$ python -q
>>> import numpy as np
>>> from numpy import linalg as LA
>>> np.set_printoptions(precision=2, suppress=True, linewidth=160, floatmode="fixed")
>>> data = np.load("w.npy")
>>> data
array([[-1.94,  0.04,  0.24],
       [ 0.04, -1.98,  0.14],
       [ 0.24,  0.14, -1.08]])
>>> # symmetric, so the eigenvalues are real
>>> hat = np.triu(np.array([[-2, 2, 1], [4, -1, -3], [1, 4, 4]]), 1) + np.eye(3)
>>> Y = hat @ data @ LA.inv(hat)
>>> LA.matrix_rank(Y)
np.int64(3)
>>> np.trace(Y), np.trace(data)
(np.float64(-5.0), np.float64(-5.0))
>>> r0 = np.array([-2, -3, -2])
>>> np.correlate(data[0], data[2], "full")
array([ 2.10, -0.31, -0.72,  0.04,  0.06])
>>> np.polyval(r0, data[0])
array([-3.71, -2.12, -2.84])
>>> np.array([np.convolve(row, r0, "same") for row in data])
array([[ 5.74,  3.28, -0.80],
       [ 3.84,  5.58,  3.54],
       [-1.00,  1.26,  2.96]])
>>> round(float(LA.norm(data) ** 2 / LA.norm(data, 2) ** 2), 2)
2.24
>>> round(data[1] @ data[2], 2)
np.float64(-0.42)
>>> np.round(LA.norm(data, 2), 2)
np.float64(2.01)
>>> LA.norm(data, axis=1).argmax()
np.int64(1)
>>> LA.norm(data, axis=0)
array([1.96, 1.99, 1.12])
>>> LA.norm(data, axis=1)
array([1.96, 1.99, 1.12])
>>> round(float(LA.norm(data, 1)), 2), np.round(LA.norm(data, np.inf), 2)
(2.22, np.float64(2.22))
>>> mat = np.load("sample14.npy")
>>> mat
array([[ 7.00,  4.00,  0.00],
       [-4.00, -8.00,  0.00],
       [ 0.00,  0.00, -2.00]])
>>> # 2 groups of indices that never mix
>>> w, evecs = LA.eig(mat)
>>> w
array([ 5.84, -6.84, -2.00])
>>> np.sort(LA.eigvals(LA.inv(mat)))
array([-0.50, -0.15,  0.17])
>>> rng = np.random.default_rng(3946)
>>> feats = rng.normal(size=(10, 3))
>>> feats = 20 * feats / LA.norm(feats, axis=1, keepdims=True)
>>> feats
array([[-16.07,   4.27,  11.11],
       [ 17.56,  -9.25,  -2.46],
       [ -5.71,   8.18, -17.34],
       [-11.10,  -2.25,  16.49],
       [-13.92,  -6.06,  13.02],
       [  1.85,   7.28,  18.54],
       [  9.10, -11.81, -13.33],
       [-18.84,   6.69,  -0.64],
       [ -0.14,  -1.99, -19.90],
       [  7.49,  -8.56,  16.45]])
>>> G = np.cov(feats, rowvar=False)
>>> LA.eigvalsh(G)[::-1]
array([245.16, 152.44,  29.62])
>>> np.argsort(-feats.std(axis=0).round(6), kind="stable")
array([2, 0, 1])
>>> np.corrcoef(feats.T)
array([[ 1.00, -0.60, -0.23],
       [-0.60,  1.00,  0.03],
       [-0.23,  0.03,  1.00]])
>>> np.median(feats, axis=0)
array([-2.92, -2.12,  5.23])
>>> np.argwhere(np.triu(np.abs(np.corrcoef(feats.T)) > 0.8, 1))
array([], shape=(0, 2), dtype=int64)
>>> hat = feats @ LA.solve(feats.T @ feats, feats.T)
>>> np.round(LA.eigvalsh(hat), 2) + 0
array([0.00, 0.00, 0.00, 0.00, 0.00, 0.00, 0.00, 1.00, 1.00, 1.00])
>>> hat @ feats[:, 0]
array([-16.07,  17.56,  -5.71, -11.10, -13.92,   1.85,   9.10, -18.84,  -0.14,   7.49])
>>> np.diag(hat)
array([0.20, 0.25, 0.28, 0.24, 0.44, 0.42, 0.37, 0.27, 0.24, 0.28])
>>> round(float(np.trace(hat)), 2)
3.0
>>> np.allclose(hat @ hat, hat)
True
>>> Xs = (feats - feats.mean(axis=0)) / feats.std(axis=0)
>>> np.argwhere(np.abs(Xs) > 2)
array([], shape=(0, 2), dtype=int64)
>>> b = LA.lstsq(np.delete(Xs, 0, axis=1), Xs[:, 0])[0]
>>> np.abs(b).argmax()
np.int64(0)
>>> X = np.loadtxt("x.csv", delimiter=",")
>>> X
array([[0.00, 1.00, 0.00],
       [1.00, 0.00, 1.00],
       [0.00, 1.00, 0.00]])
>>> # null space of dimension 1
>>> w, evecs = LA.eigh(X)
>>> vec = np.array([-3, 0, 2])
>>> np.round(evecs * np.abs(w) @ evecs.T, 2) + 0
array([[0.71, 0.00, 0.71],
       [0.00, 1.41, 0.00],
       [0.71, 0.00, 0.71]])
>>> vec @ X @ vec / (vec @ vec), round(w[0], 2), round(float(w[-1]), 2)
(np.float64(0.0), np.float64(-1.41), 1.41)
>>> np.abs(X).sum(axis=1).max(), round(float(np.abs(w).max()), 2)
(np.float64(2.0), 1.41)
>>> np.all(LA.eigvalsh(X) > 0)
np.False_
>>> round(float(LA.eigvalsh(X).min()), 2)
-1.41
>>> X.inv()
Traceback (most recent call last):
  File "<python-input-57>", line 1, in <module>
    X.inv()
    ^^^^^
AttributeError: 'numpy.ndarray' object has no attribute 'inv'
>>> X @ X
array([[1.00, 0.00, 1.00],
       [0.00, 2.00, 0.00],
       [1.00, 0.00, 1.00]])
>>> np.trace(X)
np.float64(0.0)
>>> round(float(np.abs(LA.eigvals(X)).max()), 2)
1.41
>>> sv = 5 * 0.5 ** np.arange(3)
>>> q, _ = LA.qr(np.array([[-1.3, 0.5, -0.3], [-0.5, -1.0, -2.1], [1.9, 0.4, 0.9]]))
>>> W0 = rng.normal(size=(15, 3)) * sv @ q
>>> W0
array([[-1.16,  0.43, -1.20],
       [-0.54,  1.47,  0.45],
       [-1.17,  4.86,  0.50],
       [-1.40,  1.97,  0.14],
       [ 1.78,  0.86, -2.03],
       [-1.48, -2.05,  1.19],
       [ 0.65, -0.21,  0.96],
       [ 6.90, -2.57, -7.22],
       [-1.83, -0.28,  2.49],
       [ 5.24, -4.01, -4.21],
       [ 2.10, -3.09, -4.22],
       [-2.25,  5.23,  1.33],
       [ 0.97, -1.49, -1.66],
       [ 1.02,  3.83, -2.75],
       [-2.27,  5.31,  6.22]])
>>> Xs = W0 - W0.mean(axis=0)
>>> evecs = LA.svd(Xs)[2][:2]
>>> Y = Xs - Xs @ evecs.T @ evecs
>>> np.round(LA.norm(Y) / LA.norm(Xs), 2)
np.float64(0.2)
>>> np.round(np.cov(Xs @ evecs.T, rowvar=False), 2) + 0
array([[21.97,  0.00],
       [ 0.00,  4.21]])
>>> LA.norm(Y, axis=1).round(6).argmax()
np.int64(14)
>>> Y.std(axis=0)
array([0.80, 0.09, 0.60])
